$ ipython --no-banner

In [1]: import numpy as np

In [2]: from numpy import linalg as LA

In [3]: np.set_printoptions(precision=4, suppress=True, linewidth=100, legacy="1.25")

In [4]: J = np.loadtxt("layer8.csv", delimiter=",")

In [5]: print(J)
[[4. 1. 1.]
 [2. 1. 4.]
 [3. 2. 4.]]

In [6]: rng = np.random.default_rng(181)

In [7]: labels = rng.permutation(3)

In [8]: B = J[:, labels] * rng.choice([-1, 1], 3)

In [9]: print(B)
[[1. 1. 4.]
 [4. 1. 2.]
 [4. 2. 3.]]

In [10]: U, _, Vt = LA.svd(J.T @ B)

In [11]: print(labels)
[2 1 0]

In [12]: print(np.round(LA.lstsq(J, B)[0], 4) + 0)
[[0. 0. 1.]
 [0. 1. 0.]
 [1. 0. 0.]]

In [13]: X = np.loadtxt("w.csv", delimiter=",")

In [14]: print(X)
[[-7.0338  6.2859  3.3186]
 [ 7.7409  5.9611 -2.1315]
 [-7.9585 -0.2485 -6.0499]
 [-1.0952 -5.4189 -8.3328]
 [ 4.5685 -8.3326 -3.114 ]
 [-1.2367 -7.2582  6.7668]
 [ 4.3909 -7.852  -4.3664]
 [ 5.9685 -6.2464  5.0358]
 [-7.5686 -4.32    4.9044]
 [ 4.7768  4.9421  7.2635]
 [ 0.4145  9.9681 -0.6818]
 [ 8.2101 -5.6957  0.3925]
 [-4.9302 -6.2268  6.0762]
 [-3.3961  7.0635 -6.2107]
 [-7.6087  2.3016  6.0672]
 [-8.4728  2.6207  4.6198]
 [-3.3943  1.0612 -9.3463]
 [-2.4744 -7.7393 -5.8293]
 [-2.746   9.474   1.6437]
 [ 7.254  -2.916  -6.2351]
 [-7.8843 -1.368  -5.9972]
 [-5.4926 -5.2724 -6.4833]
 [-2.2641 -4.788  -8.4823]
 [ 6.8431 -1.148  -7.2009]
 [-4.6322  8.2622 -3.2061]
 [ 3.3006 -8.9971  2.8562]]

In [15]: Ac = (X - X.mean(axis=0)) / X.std(axis=0)

In [16]: print(np.argwhere(np.abs(Ac) > 2))
[]

In [17]: print(Ac.std(axis=0))
[1. 1. 1.]

In [18]: b = LA.lstsq(np.delete(Ac, 2, axis=1), Ac[:, 2])[0]

In [19]: print(np.abs(b).argmax())
1

In [20]: x = np.array([-3, 2, -1])

In [21]: y = X @ x

In [22]: print(np.round(LA.pinv(X) @ X, 4) + 0)
[[1. 0. 0.]
 [0. 1. 0.]
 [0. 0. 1.]]

In [23]: y = y + 0.3 * rng.normal(size=26)

In [24]: print(y)
[ 29.7293  -9.2181  29.6867   0.7216 -26.7111 -17.7327 -24.125  -35.5134   8.7625 -11.4926  19.2998
 -35.9978  -3.8766  30.6143  21.459   25.5646  21.6121  -2.043   25.4107 -21.6358  27.0883  12.5644
   5.7955 -15.7945  33.5787 -30.8415]

In [25]: b, *_ = LA.lstsq(X, y)

In [26]: print(b.round())
[-3.  2. -1.]

In [27]: print(round(float(LA.norm(y - X @ b)), 4))
1.1847

In [28]: print(np.round(X.T @ (y - X @ b), 4) + 0)
[0. 0. 0.]

In [29]: B = np.array([[-0.9, -0.1], [-2.0, -1.2], [-1.0, 0.7], [2.0, 0.5]])

In [30]: C = np.array([[2.2, -0.3, 0.3], [0.4, 0.1, -0.4]])

In [31]: K = B @ C

In [32]: print(K)
[[-2.02  0.26 -0.23]
 [-4.88  0.48 -0.12]
 [-1.92  0.37 -0.58]
 [ 4.6  -0.55  0.4 ]]

In [33]: U, sv, Vt = LA.svd(K)

In [34]: print(sv.round(4) + 0)
[7.3318 0.5351 0.    ]

In [35]: print(np.argmax(sv[:-1] / (sv[1:] + 1e-6)) + 1)
2

In [36]: B = U[:, :2] @ np.diag(sv[:2]) @ Vt[:2]

In [37]: print(np.round(LA.norm(K - B, 2), 4), round(sv[2], 4))
0.0 0.0

In [38]: f = np.array([-2, 0, -2])

In [39]: print(np.correlate(K[3], K[2], "full"))
[-2.668   2.021  -9.2675  1.204  -0.768 ]

In [40]: data = np.loadtxt("test7.csv", delimiter=",")

In [41]: print(data)
[[ 0.2513  0.1795 -0.3949]
 [ 0.1795  0.1282 -0.2821]
 [-0.3949 -0.2821  0.6205]]

In [42]: x = np.array([1, -5, 1])

In [43]: print(LA.eigvalsh(2 * data - np.eye(3)))
[-1. -1.  1.]

In [44]: print(round((x - data @ x) @ (data @ x), 4))
-0.0

In [45]: labels = rng.permutation(3)

In [46]: print(labels)
[1 0 2]

In [47]: B = data[labels][:, labels]

In [48]: print(np.round(np.sort(np.abs(LA.eigvals(B))), 4) + 0)
[0. 0. 1.]

In [49]: print(np.trace(B))
1.0

In [50]: print(np.allclose(B, data))
False

In [51]: print(np.diag(B))
[0.1282 0.2513 0.6205]

In [52]: x = np.array([1, 3, 3])

In [53]: print((J @ x).argmax())
2

In [54]: print(J @ np.eye(3)[0])
[4. 2. 3.]

In [55]: print(J * x)
[[ 4.  3.  3.]
 [ 2.  3. 12.]
 [ 3.  6. 12.]]

In [56]: print(LA.norm(J @ x) <= LA.norm(J, 2) * LA.norm(x) + 1e-9)
True

In [57]: print(J @ np.ones(3))
[6. 7. 9.]

In [58]: arr = np.load("run12.npy")

In [59]: print(arr)
[[ 25.333   11.5373 -17.1918]
 [ 22.6022   9.4384 -15.7625]
 [  4.5132  -0.3581  -4.344 ]
 [  4.4908  -0.3622  -4.3258]
 [  1.99    -0.5207  -2.1369]
 [  1.4638  -0.4581  -1.6215]
 [ -0.9778   0.5297   1.4559]
 [ -0.9796   0.5282   1.4594]
 [ -1.0369   0.1892   1.5591]
 [ -1.0107  -0.9791   1.2987]
 [ -1.0032  -2.5688   0.8284]
 [ -1.0086  -2.9488   0.7132]
 [ -1.0685  -4.7974   0.1542]
 [ -1.4394  -9.8797  -1.3257]
 [ -1.9831 -14.7589  -2.6642]
 [ -2.9943 -21.9074  -4.5104]
 [ -3.2068 -23.2546  -4.8457]]

In [60]: C = arr[[10, 12]].astype(float)

In [61]: for _ in range(4):
    ...:     labels = LA.norm(arr[:, None] - C, axis=-1).argmin(axis=1)
    ...:     C = np.array([arr[labels == j].mean(axis=0) for j in range(2)])
    ...: 

In [62]: print(labels)
[0 0 0 0 0 0 0 0 0 0 0 0 0 1 1 1 1]

In [63]: print(C)
[[  4.1006   0.71    -2.9164]
 [ -2.4059 -17.4502  -3.3365]]

In [64]: B = C + rng.integers(-2, 3, (2, 1)) @ rng.integers(-2, 3, (1, 3))

In [65]: print(B)
[[  4.1006  -1.29    -0.9164]
 [ -2.4059 -17.4502  -3.3365]]

In [66]: print(LA.matrix_rank(B - C, tol=1e-8))
1

In [67]: print(B - C)
[[ 0. -2.  2.]
 [ 0.  0.  0.]]

In [68]: Ac = (arr - arr.mean(axis=0)) / arr.std(axis=0)

In [69]: print(Ac.std(axis=0))
[1. 1. 1.]

In [70]: print(np.argwhere(np.abs(Ac) > 2))
[[ 0  0]
 [ 0  2]
 [ 1  0]
 [ 1  2]
 [15  1]
 [16  1]]

In [71]: b = LA.lstsq(np.delete(Ac, 1, axis=1), Ac[:, 1])[0]

In [72]: print(np.abs(b).argmax())
0

In [73]: print(round(1 - np.var(Ac[:, 1] - np.delete(Ac, 1, axis=1) @ b), 4))
0.9819

In [74]: m1 = np.loadtxt("arr.csv", delimiter=",")

In [75]: print(m1)
[[ 0. 17.  1.]
 [ 7.  0.  1.]
 [ 1.  2.  1.]
 [ 4.  0.  1.]
 [ 0.  5.  1.]
 [ 0.  5.  1.]
 [ 1.  2.  1.]
 [ 4.  0.  1.]
 [10.  0.  1.]
 [16.  0.  1.]
 [ 0. 17.  1.]
 [10.  0.  1.]
 [16.  0.  1.]
 [16.  0.  1.]
 [ 1.  2.  1.]
 [ 0.  8.  1.]]

In [76]: Q, evecs = LA.qr(m1[:, :1])[0], LA.qr(m1[:, 1:])[0]

In [77]: sv = LA.svd(Q.T @ evecs, compute_uv=False)

In [78]: print((sv > 0.9).sum())
0

In [79]: U, sv, Vt = LA.svd(m1, full_matrices=False)

In [80]: print(sv)
[32.5487 26.6152  2.0531]

In [81]: print(np.abs(Vt[0]))
[0.996  0.0305 0.0838]

In [82]: print(np.round(U.T @ m1 @ Vt.T, 4) + 0)
[[32.5487  0.      0.    ]
 [ 0.     26.6152  0.    ]
 [ 0.      0.      2.0531]]

In [83]: print(sv / sv[0])
[1.     0.8177 0.0631]

In [84]: hat = m1 @ LA.solve(m1.T @ m1, m1.T)

In [85]: print(np.round(LA.eigvalsh(hat), 4) + 0)
[0. 0. 0. 0. 0. 0. 0. 0. 0. 0. 0. 0. 0. 1. 1. 1.]

In [86]: print(np.trace(hat))
3.0

In [87]: f = np.array([1, 0, 0]) + 0.5

In [88]: A = np.outer(f, f) / (f @ f)

In [89]: print(A)
[[0.8182 0.2727 0.2727]
 [0.2727 0.0909 0.0909]
 [0.2727 0.0909 0.0909]]

In [90]: U, sv, Vt = LA.svd(A)

In [91]: evecs = Vt[:(sv > 1e-8).sum()]

In [92]: x = A[1] + 2 * A[0] + rng.integers(2) * np.eye(3)[0]

In [93]: print(x)
[2.9091 0.6364 0.6364]

In [94]: print(evecs.T @ evecs)
[[0.8182 0.2727 0.2727]
 [0.2727 0.0909 0.0909]
 [0.2727 0.0909 0.0909]]

In [95]: print(LA.matrix_rank(np.vstack([A, x])))
2

In [96]: print(np.round(LA.norm(A, 2) / LA.norm(A), 4))
1.0

In [97]: hat = np.triu(np.array([[3, 3, -3], [-3, 3, 2], [3, 3, 0]]), 1) + np.eye(3)

In [98]: B = hat @ A @ LA.inv(hat)

In [99]: print(B)
[[ 0.8182 -2.1818  7.0909]
 [ 0.8182 -2.1818  7.0909]
 [ 0.2727 -0.7273  2.3636]]

In [100]: print(np.round(hat @ A - A @ hat, 4) + 0)
[[ 0.     -2.4545  1.9091]
 [ 0.5455 -0.6364  0.8182]
 [ 0.     -0.8182  0.6364]]

In [101]: F = np.loadtxt("mat.csv", delimiter=",")

In [102]: print(F)
[[5. 5. 0. 0.]
 [5. 4. 5. 0.]
 [0. 5. 3. 5.]
 [0. 0. 5. 4.]]

In [103]: vals, evecs = LA.eigh(F)

In [104]: x = np.array([-4, 3, 3, -5])

In [105]: print(evecs * np.maximum(vals, 0) @ evecs.T)
[[ 5.408   4.2353  0.8722 -0.521 ]
 [ 4.2353  5.4331  3.3655  0.9764]
 [ 0.8722  3.3655  4.8642  3.8864]
 [-0.521   0.9764  3.8864  4.6652]]

In [106]: print(np.abs(F).sum(axis=1).max(), round(float(np.abs(vals).max()), 4))
14.0 11.9318

In [107]: print((np.sign(evecs[:, -1].round(6)) == np.sign(evecs[0, -1].round(6))).astype(int))
[1 1 1 1]

In [108]: print(np.round(LA.norm(m1, 1), 4), round(float(LA.norm(m1, np.inf)), 4))
86.0 18.0

In [109]: print(np.round(LA.norm(m1[8], 1), 4), round(LA.norm(m1[8], np.inf), 4))
11.0 10.0

In [110]: print(m1[8] @ m1[4])
1.0

In [111]: print(LA.norm(m1, axis=1))
[17.0294  7.0711  2.4495  4.1231  5.099   5.099   2.4495  4.1231 10.0499 16.0312 17.0294 10.0499
 16.0312 16.0312  2.4495  8.0623]

In [112]: print(round(LA.norm(m1, 2), 4))
32.5487
